$ python3 -q
>>> import numpy as np
>>> from numpy import linalg as LA
>>> np.set_printoptions(suppress=True, linewidth=160)
>>> def rnd(a):
...     return np.round(a, 2) + 0
... 
>>> E = np.load("block10.npy")
>>> E
array([[-31.73,  -0.02,  45.99],
       [-26.5 ,  -3.01,  -2.94],
       [-33.16,  -0.72,  46.68],
       [-28.18,  -0.79,  -0.79],
       [-29.72,  -1.49,  -1.21],
       [-32.08,  -1.13,  45.14],
       [-29.6 ,  -1.32,  -1.78],
       [-20.68,   4.5 , -12.96],
       [-21.87,   4.51, -14.1 ],
       [-32.06,   0.17,  44.55],
       [-28.82,  -3.8 ,  -1.5 ],
       [-31.02,   0.91,  44.17]])
>>> out = np.c_[E[:, :1] @ np.array([[0]]), np.array([-3, -3, -2, -1, 2, -3, 2, -1, -1, 2, 0, 3])]
>>> out
array([[ 0., -3.],
       [ 0., -3.],
       [ 0., -2.],
       [ 0., -1.],
       [ 0.,  2.],
       [ 0., -3.],
       [ 0.,  2.],
       [ 0., -1.],
       [ 0., -1.],
       [ 0.,  2.],
       [ 0.,  0.],
       [ 0.,  3.]])
>>> LA.matrix_rank(np.c_[E, out])
np.int64(4)
>>> LA.matrix_rank(out)
np.int64(1)
>>> LA.cond(out) > 100
np.True_
>>> LA.matrix_rank(out, rtol=0.1)
np.int64(1)
>>> Ac = (E - E.mean(axis=0)) / E.std(axis=0)
>>> np.argwhere(np.abs(Ac) > 2)
array([[7, 0]])
>>> beta = LA.lstsq(np.delete(Ac, 1, axis=1), Ac[:, 1])[0]
>>> rnd(beta)
array([1.45, 1.04])
>>> rnd(1 - np.var(Ac[:, 1] - np.delete(Ac, 1, axis=1) @ beta))
np.float64(0.73)
>>> np.abs(beta).argmax()
np.int64(0)
>>> print(LA.norm(E, axis=1).argmax())
2
>>> rnd(LA.norm(E, "nuc"))
np.float64(200.79)
>>> rnd(LA.norm(E, 2))
np.float64(129.76)
>>> print(rnd(E[0] @ E[4]))
887.4
>>> F = np.array([[2, 2, 0], [-1, 1, -2], [-1, -1, 0]])
>>> th = np.radians(135)
>>> R = np.eye(3)
>>> R[2, 2] = R[1, 1] = np.cos(th)
>>> R[2, 1], R[1, 2] = -np.sin(th), np.sin(th)
>>> rnd(R)
array([[ 1.  ,  0.  ,  0.  ],
       [ 0.  , -0.71,  0.71],
       [ 0.  , -0.71, -0.71]])
>>> out = E @ R.T
>>> rnd(np.abs(out - E).max(axis=0))
array([ 0.  , 34.24, 79.18])
>>> np.allclose(E @ E.T, out @ out.T)
True
>>> np.allclose(LA.norm(E, axis=1), LA.norm(out, axis=1))
True
>>> u = np.array([2, 1])
>>> np.convolve(R[0], u)
array([2., 1., 0., 0.])
>>> rnd(np.cross(R[0, :3], R[1, :3]))
array([ 0.  , -0.71, -0.71])
>>> U, sigma, Vt = LA.svd(F)
>>> np.argmax(sigma[:-1] / (sigma[1:] + 1e-6)) + 1
np.int64(2)
>>> rnd(sigma)
array([3.16, 2.45, 0.  ])
>>> out = U[:, :2] @ np.diag(sigma[:2]) @ Vt[:2]
>>> rnd(out)
array([[ 2.,  2.,  0.],
       [-1.,  1., -2.],
       [-1., -1.,  0.]])
>>> rnd(np.abs(F - out).max())
np.float64(0.0)
>>> LA.matrix_rank(out)
np.int64(2)
>>> rnd(LA.norm(F - out, 2)), rnd(sigma[2])
(np.float64(0.0), np.float64(0.0))
>>> out = np.array([[0, 0], [0, 1]])
>>> Z = np.kron(out, F)
>>> Z
array([[ 0,  0,  0,  0,  0,  0],
       [ 0,  0,  0,  0,  0,  0],
       [ 0,  0,  0,  0,  0,  0],
       [ 0,  0,  0,  2,  2,  0],
       [ 0,  0,  0, -1,  1, -2],
       [ 0,  0,  0, -1, -1,  0]])
>>> print(LA.matrix_rank(Z))
2
>>> Z.shape
(6, 6)
>>> W = np.array([[-2, 2], [0, 1], [-2, -2]])
>>> beta = np.array([-3, -4])
>>> hid = np.maximum(F @ W + beta, 0)
>>> rnd((hid > 0).mean(axis=0))
array([0.33, 0.33])
>>> print(LA.matrix_rank(hid))
2
>>> Z = np.array([[-3, 0, 2], [-1, -2, 2]])
>>> hid @ Z
array([[-2, -4,  4],
       [-9,  0,  6],
       [ 0,  0,  0]])
>>> X = np.array([[-2.4, 1.1], [1.4, -0.1], [-0.3, -0.2], [0.0, 0.3], [0.2, -1.7]])
>>> X
array([[-2.4,  1.1],
       [ 1.4, -0.1],
       [-0.3, -0.2],
       [ 0. ,  0.3],
       [ 0.2, -1.7]])
>>> th = np.radians(135)
>>> R = np.eye(2)
>>> R[1, 1] = R[0, 0] = np.cos(th)
>>> R[1, 0], R[0, 1] = -np.sin(th), np.sin(th)
>>> rnd(R)
array([[-0.71,  0.71],
       [-0.71, -0.71]])
>>> out = X @ R.T
>>> rnd(LA.svd(X, compute_uv=False)), rnd(LA.svd(out, compute_uv=False))
(array([3.1 , 1.58]), array([3.1 , 1.58]))
>>> print(rnd(LA.det(R)), rnd(np.trace(R)))
1.0 -1.41
>>> feats = np.array([[1, 1, 2, -3], [-1, 3, -1, 0], [-3, 0, 0, 3], [3, 2, -1, -2]])
>>> feats
array([[ 1,  1,  2, -3],
       [-1,  3, -1,  0],
       [-3,  0,  0,  3],
       [ 3,  2, -1, -2]])
>>> O, R = LA.qr(X)
>>> O.shape, R.shape
((5, 2), (2, 2))
>>> rnd(O.T @ O)
array([[1., 0.],
       [0., 1.]])
>>> print(rnd(abs(R[0, 0])), rnd(LA.norm(X[:, 0])))
2.8 2.8
>>> rnd(O @ R)
array([[-2.4,  1.1],
       [ 1.4, -0.1],
       [-0.3, -0.2],
       [ 0. ,  0.3],
       [ 0.2, -1.7]])
>>> rnd(np.abs(np.diag(R)))
array([2.8 , 1.75])
>>> rng = np.random.default_rng(82768)
>>> idx = rng.permutation(4)
>>> idx
array([3, 1, 2, 0])
>>> out = feats[idx][:, idx]
>>> np.trace(out)
np.int64(2)
>>> rnd(LA.det(out)), rnd(LA.det(feats[idx]))
(np.float64(30.0), np.float64(-30.0))
>>> out
array([[-2,  2, -1,  3],
       [ 0,  3, -1, -1],
       [ 3,  0,  0, -3],
       [-3,  1,  2,  1]])
>>> x0 = np.array([-9, 7, -2, -6])
>>> y = feats @ x0
>>> beta, lr = np.zeros(4), 1 / LA.norm(feats, 2) ** 2
>>> for i in range(4):
...     beta -= lr * feats.T @ (feats @ beta - y)
...     if i % 1 == 0: print(i, round(LA.norm(feats @ beta - y), 2))
... 
0 25.8
1 19.32
2 14.87
3 11.76
>>> rnd(beta)
array([-3.27,  6.59,  0.02, -0.77])
>>> print(rnd(LA.cond(feats)))
13.26
>>> out = np.array([[0, 1], [0, 0], [0, 0], [0, 2]])
>>> Z = np.array([[-2, -2, -2, 1, 1, 0, -3, -2], [2, -1, 0, -3, 1, 1, 0, 0]])
>>> arr = out @ Z
>>> arr
array([[ 2, -1,  0, -3,  1,  1,  0,  0],
       [ 0,  0,  0,  0,  0,  0,  0,  0],
       [ 0,  0,  0,  0,  0,  0,  0,  0],
       [ 4, -2,  0, -6,  2,  2,  0,  0]])
>>> U, sigma, Vt = LA.svd(arr)
>>> print(rnd(sigma))
[8.94 0.   0.   0.  ]
>>> np.argmax(sigma[:-1] / (sigma[1:] + 1e-6)) + 1
np.int64(1)
>>> out = U[:, :1] @ np.diag(sigma[:1]) @ Vt[:1]
>>> rnd(out)
array([[ 2., -1.,  0., -3.,  1.,  1.,  0.,  0.],
       [ 0.,  0.,  0.,  0.,  0.,  0.,  0.,  0.],
       [ 0.,  0.,  0.,  0.,  0.,  0.,  0.,  0.],
       [ 4., -2.,  0., -6.,  2.,  2.,  0.,  0.]])
>>> print(rnd(np.abs(arr - out).max()))
0.0
>>> LA.matrix_rank(out)
np.int64(1)
>>> LA.matrix_rank(arr, rtol=0.05)
np.int64(1)
>>> r = LA.matrix_rank(out)
>>> r
np.int64(1)
>>> null = LA.svd(out)[2][r:].T
>>> [int(LA.matrix_rank(out[:i])) for i in range(1, len(out) + 1)]
[1, 1, 1, 1]
>>> print(LA.matrix_rank(out.T @ out), LA.matrix_rank(out @ out.T))
1 1
>>> null.shape
(8, 7)
>>> rnd(null @ null.T)
array([[ 0.75,  0.13,  0.  ,  0.37, -0.13, -0.13,  0.  ,  0.  ],
       [ 0.13,  0.94,  0.  , -0.19,  0.06,  0.06,  0.  ,  0.  ],
       [ 0.  ,  0.  ,  1.  ,  0.  ,  0.  ,  0.  ,  0.  ,  0.  ],
       [ 0.37, -0.19,  0.  ,  0.44,  0.19,  0.19,  0.  ,  0.  ],
       [-0.13,  0.06,  0.  ,  0.19,  0.94, -0.06,  0.  ,  0.  ],
       [-0.13,  0.06,  0.  ,  0.19, -0.06,  0.94,  0.  ,  0.  ],
       [ 0.  ,  0.  ,  0.  ,  0.  ,  0.  ,  0.  ,  1.  ,  0.  ],
       [ 0.  ,  0.  ,  0.  ,  0.  ,  0.  ,  0.  ,  0.  ,  1.  ]])
>>> [int(LA.matrix_rank(np.delete(out, i, axis=0))) for i in range(4)]
[1, 1, 1, 1]
>>> U, sigma = LA.svd(arr)
Traceback (most recent call last):
  File "<python-input-106>", line 1, in <module>
    U, sigma = LA.svd(arr)
    ^^^^^^^^
ValueError: too many values to unpack (expected 2)
>>> U, sigma, Vt = LA.svd(arr, full_matrices=False)
>>> rnd(sigma)
array([8.94, 0.  , 0.  , 0.  ])
>>> rnd(U.T @ arr @ Vt.T)
array([[8.94, 0.  , 0.  , 0.  ],
       [0.  , 0.  , 0.  , 0.  ],
       [0.  , 0.  , 0.  , 0.  ],
       [0.  , 0.  , 0.  , 0.  ]])
>>> print(rnd(np.sqrt((sigma ** 2).sum())), rnd(LA.norm(arr)))
8.94 8.94
>>> rnd(sigma / sigma[0])
array([1., 0., 0., 0.])
>>> np.abs(U[:, 0]).round(6).argmax()
np.int64(3)
>>> U.shape, sigma.shape, Vt.shape
((4, 4), (4,), (4, 8))
>>> print(rnd(Vt @ Vt.T))
[[1. 0. 0. 0.]
 [0. 1. 0. 0.]
 [0. 0. 1. 0.]
 [0. 0. 0. 1.]]
>>> rnd(np.abs(Vt[0]))
array([0.5 , 0.25, 0.  , 0.75, 0.25, 0.25, 0.  , 0.  ])
>>> (sigma > 1e-8).sum()
np.int64(1)
>>> t3 = np.stack([arr, -2 * arr, arr[::-1]])
>>> LA.matrix_rank(t3)
array([1, 1, 1])
>>> print(LA.matrix_rank(t3.reshape(3, -1)))
2
>>> np.einsum("bij,cij->bc", t3, t3)
array([[  80, -160,   64],
       [-160,  320, -128],
       [  64, -128,   80]])
>>> K = np.loadtxt("mat.csv", delimiter=",")
>>> K
array([[0., 1., 1., 0.],
       [1., 0., 1., 1.],
       [1., 1., 0., 0.],
       [0., 1., 0., 0.]])
>>> evals, V = LA.eigh(K)
>>> x0 = np.array([0, -3, 2, 3])
>>> rnd(x0 @ K @ x0 / (x0 @ x0)), rnd(evals[0]), rnd(evals[-1])
(np.float64(-1.36), np.float64(-1.48), np.float64(2.17))
>>> rnd(V * np.maximum(evals, 0) @ V.T)
array([[0.64, 0.66, 0.64, 0.23],
       [0.66, 0.83, 0.66, 0.44],
       [0.64, 0.66, 0.64, 0.23],
       [0.23, 0.44, 0.23, 0.38]])
